$ python -q
>>> import numpy as np
>>> from numpy import linalg as LA
>>> np.set_printoptions(precision=3, suppress=True, linewidth=200)
>>> rd = lambda a: np.round(a, 3) + 0
>>> feats = np.array([[1, -1, 1, -1],
...     [1, 0, 0, 0],
...     [1, 1, 1, 1],
...     [1, 2, 4, 8],
...     [1, 3, 9, 27]])
>>> rng = np.random.default_rng(43453)
>>> z = rng.permutation(4)
>>> B = feats[:, z] * rng.choice([-1, 1], 4)
>>> print(B)
[[ -1   1   1  -1]
 [ -1   0   0   0]
 [ -1   1  -1   1]
 [ -1   4  -8   2]
 [ -1   9 -27   3]]
>>> left, _, Vh = LA.svd(feats.T @ B)
>>> print(rd(left @ Vh))
[[-1.  0.  0.  0.]
 [ 0.  0.  0.  1.]
 [ 0.  1.  0.  0.]
 [ 0.  0. -1.  0.]]
>>> print(z)
[0 2 3 1]
>>> u = np.array([3, 1, 0, 2, 3, 0, 1, 0, 0]) + 0.5
>>> W0 = np.eye(9) - 2 * np.outer(u, u) / (u @ u)
>>> print(rd(W0))
[[ 0.324 -0.29  -0.097 -0.483 -0.676 -0.097 -0.29  -0.097 -0.097]
 [-0.29   0.876 -0.041 -0.207 -0.29  -0.041 -0.124 -0.041 -0.041]
 [-0.097 -0.041  0.986 -0.069 -0.097 -0.014 -0.041 -0.014 -0.014]
 [-0.483 -0.207 -0.069  0.655 -0.483 -0.069 -0.207 -0.069 -0.069]
 [-0.676 -0.29  -0.097 -0.483  0.324 -0.097 -0.29  -0.097 -0.097]
 [-0.097 -0.041 -0.014 -0.069 -0.097  0.986 -0.041 -0.014 -0.014]
 [-0.29  -0.124 -0.041 -0.207 -0.29  -0.041  0.876 -0.041 -0.041]
 [-0.097 -0.041 -0.014 -0.069 -0.097 -0.014 -0.041  0.986 -0.014]
 [-0.097 -0.041 -0.014 -0.069 -0.097 -0.014 -0.041 -0.014  0.986]]
>>> x0 = np.array([0, 0, 3, 3, 1, 1, 0, 3, 1])
>>> print([p for p in range(1, 25) if np.allclose(LA.matrix_power(W0, p), np.eye(9))])
[2, 4, 6, 8, 10, 12, 14, 16, 18, 20, 22, 24]
>>> print(rd(np.sort(np.abs(np.degrees(np.angle(LA.eigvals(W0)))))))
[  0.   0.   0.   0.   0.   0.   0.   0. 180.]
>>> print(rd(np.abs(LA.eigvals(W0))))
[1. 1. 1. 1. 1. 1. 1. 1. 1.]
>>> m1 = np.loadtxt("mat.csv", delimiter=",")
>>> print(m1)
[[ 0.49   0.118  0.206]
 [ 0.167  1.699  1.671]
 [-0.997 -3.908 -4.396]
 [ 1.379  3.262  3.231]
 [-0.677 -1.353 -1.821]
 [-0.313 -1.225 -1.312]
 [ 0.214  0.095 -0.456]
 [-1.142 -1.107 -0.954]
 [-0.808 -1.718 -1.453]
 [ 1.145  2.433  2.579]
 [-2.978 -8.386 -8.38 ]
 [-0.49  -1.645 -1.152]
 [-1.352 -5.449 -4.893]
 [ 0.233  1.491  1.032]
 [ 0.137 -0.345 -0.23 ]
 [ 0.199  1.467  1.932]
 [-0.372 -0.861 -2.   ]
 [-0.422  0.703 -0.026]
 [ 1.326  2.923  3.333]
 [ 3.198  9.718  9.18 ]
 [ 0.086  0.206  0.307]
 [ 1.589  5.122  5.455]
 [ 0.243  1.356  1.337]
 [-1.018 -2.386 -2.557]
 [ 0.935  2.721  2.441]
 [-1.032 -2.292 -2.633]]
>>> B = feats + rng.integers(-2, 3, (5, 1)) @ rng.integers(-2, 3, (1, 4))
>>> print(B)
[[ 1 -1  1 -1]
 [ 1 -4  0  0]
 [ 1  5  1  1]
 [ 1  2  4  8]
 [ 1  3  9 27]]
>>> print(B - feats)
[[ 0  0  0  0]
 [ 0 -4  0  0]
 [ 0  4  0  0]
 [ 0  0  0  0]
 [ 0  0  0  0]]
>>> print(np.abs(B - feats).sum(axis=1))
[0 4 4 0 0]
>>> print(rd(LA.svd(B - feats, compute_uv=False)))
[5.657 0.    0.    0.   ]
